$ python3 -q
>>> import numpy as np
>>> import numpy.linalg as la
>>> np.set_printoptions(suppress=True, linewidth=140)
>>> X = np.load("m.npy")
>>> X
array([[  1.123,   0.834,   0.142,  -3.847,   2.869],
       [  3.94 ,   6.087,  -2.078,  -3.876,   5.824],
       [  7.308,  12.138,  -5.018,   2.068,   6.051],
       [ -8.082, -10.909,   3.095,  13.924, -14.881],
       [  5.044,   6.995,  -2.078,  -8.02 ,   9.178],
       [ -8.087, -12.029,   3.645,   8.082, -11.88 ],
       [ -0.14 ,   0.931,  -1.045,   6.027,  -3.095],
       [  7.067,   8.938,  -1.989, -15.999,  14.871]])
>>> A2 = np.c_[X[:, :1] @ np.array([[0]]), np.array([-2, -1, -5, -5, -5, 1, 1, 2])]
>>> A2
array([[ 0., -2.],
       [ 0., -1.],
       [ 0., -5.],
       [ 0., -5.],
       [ 0., -5.],
       [ 0.,  1.],
       [ 0.,  1.],
       [ 0.,  2.]])
>>> la.matrix_rank(np.c_[X, A2])
np.int64(6)
>>> np.round(la.lstsq(X, A2[:, 0])[0], 3)
array([0., 0., 0., 0., 0.])
>>> np.round(la.norm(A2 - X @ la.lstsq(X, A2)[0], axis=0), 3)
array([0.  , 5.35])
>>> A = np.load("run6.npy")
>>> A
array([[-1,  0],
       [ 0,  1],
       [ 0,  2],
       [ 0,  0]])
>>> q, V = la.qr(A[:, :1])[0], la.qr(A[:, 1:])[0]
>>> s = la.svd(q.T @ V, compute_uv=False)
>>> s
array([0.])
>>> np.degrees(np.arccos(s.clip(0, 1)))
array([90.])
>>> P = A @ la.solve(A.T @ A, A.T)
>>> P @ A[:, 1]
array([0., 1., 2., 0.])
>>> np.diag(P)
array([1. , 0.2, 0.8, 0. ])
>>> A2 = np.c_[A[:, :1] @ np.array([[1]]), np.array([0, 0, 3, -2])]
>>> A2
array([[-1,  0],
       [ 0,  0],
       [ 0,  3],
       [ 0, -2]])
>>> np.round(la.norm(la.qr(A)[0].T @ A2, axis=0) ** 2 / ((A2 ** 2).sum(axis=0) + 1e-12), 3)
array([1.   , 0.554])
>>> vec = np.array([0, 2])
>>> y = A2 @ vec
>>> np.round(la.solve(A2.T @ A2, A2.T @ y), 3)
array([0., 2.])
>>> np.round(la.pinv(A2) @ A2, 3)
array([[1., 0.],
       [0., 1.]])
>>> np.round(la.lstsq(A2, y)[0], 3)
array([0., 2.])
>>> rng = np.random.default_rng(2992)
>>> y = y + 0.3 * rng.normal(size=4)
>>> y.round(3)
array([-0.498, -0.609,  6.017, -4.264])
>>> c, *_ = la.lstsq(A2, y)
>>> [round(float(la.norm(la.solve(A2.T @ A2 + lam * np.eye(2), A2.T @ y))), 2) for lam in (0, 1, 10, 100)]
[2.1, 1.91, 1.16, 0.24]
>>> np.round(A2.T @ (y - A2 @ c), 3) + 0
array([0., 0.])
>>> c.round(3)
array([0.498, 2.044])
>>> round(la.norm(y - A2 @ c), 3)
np.float64(0.644)
>>> c.round()
array([0., 2.])
>>> J = np.loadtxt("mat.csv", delimiter=",")
>>> J.round(3)
array([[ 0.806,  0.157,  0.239,  0.073,  0.243, -0.09 ,  0.007, -0.051],
       [ 0.157,  0.676,  0.054, -0.306, -0.168,  0.217, -0.114,  0.099],
       [ 0.239,  0.054,  0.397,  0.219, -0.333, -0.07 ,  0.126, -0.01 ],
       [ 0.073, -0.306,  0.219,  0.664, -0.057,  0.214, -0.137,  0.091],
       [ 0.243, -0.168, -0.333, -0.057,  0.693,  0.092,  0.006,  0.055],
       [-0.09 ,  0.217, -0.07 ,  0.214,  0.092,  0.853,  0.082, -0.066],
       [ 0.007, -0.114,  0.126, -0.137,  0.006,  0.082,  0.941,  0.034],
       [-0.051,  0.099, -0.01 ,  0.091,  0.055, -0.066,  0.034,  0.97 ]])
>>> u, g = X[5], X[0]
>>> round(u @ u, 3)
np.float64(429.836)
>>> round(u @ g, 3)
np.float64(-83.771)
>>> pr = (u @ g) / (u @ u) * u
>>> pr.round(3)
array([ 1.576,  2.344, -0.71 , -1.575,  2.315])
>>> round((g - pr) @ u, 3)
np.float64(0.0)
>>> round(float(la.norm(u + g) ** 2 + la.norm(u - g) ** 2), 3)
909.686
>>> rank = la.matrix_rank(J)
>>> rank
np.int64(6)
>>> ns = la.svd(J)[2][rank:].T
>>> ns.shape
(8, 2)
>>> [int(la.matrix_rank(J[:, :j + 1])) for j in range(8)]
[1, 2, 3, 4, 5, 6, 6, 6]
>>> np.round(J @ ns, 3) + 0
array([[0., 0.],
       [0., 0.],
       [0., 0.],
       [0., 0.],
       [0., 0.],
       [0., 0.],
       [0., 0.],
       [0., 0.]])
>>> np.round(ns @ ns.T, 3)
array([[ 0.194, -0.157, -0.239, -0.073, -0.243,  0.09 , -0.007,  0.051],
       [-0.157,  0.324, -0.054,  0.306,  0.168, -0.217,  0.114, -0.099],
       [-0.239, -0.054,  0.603, -0.219,  0.333,  0.07 , -0.126,  0.01 ],
       [-0.073,  0.306, -0.219,  0.336,  0.057, -0.214,  0.137, -0.091],
       [-0.243,  0.168,  0.333,  0.057,  0.307, -0.092, -0.006, -0.055],
       [ 0.09 , -0.217,  0.07 , -0.214, -0.092,  0.147, -0.082,  0.066],
       [-0.007,  0.114, -0.126,  0.137, -0.006, -0.082,  0.059, -0.034],
       [ 0.051, -0.099,  0.01 , -0.091, -0.055,  0.066, -0.034,  0.03 ]])
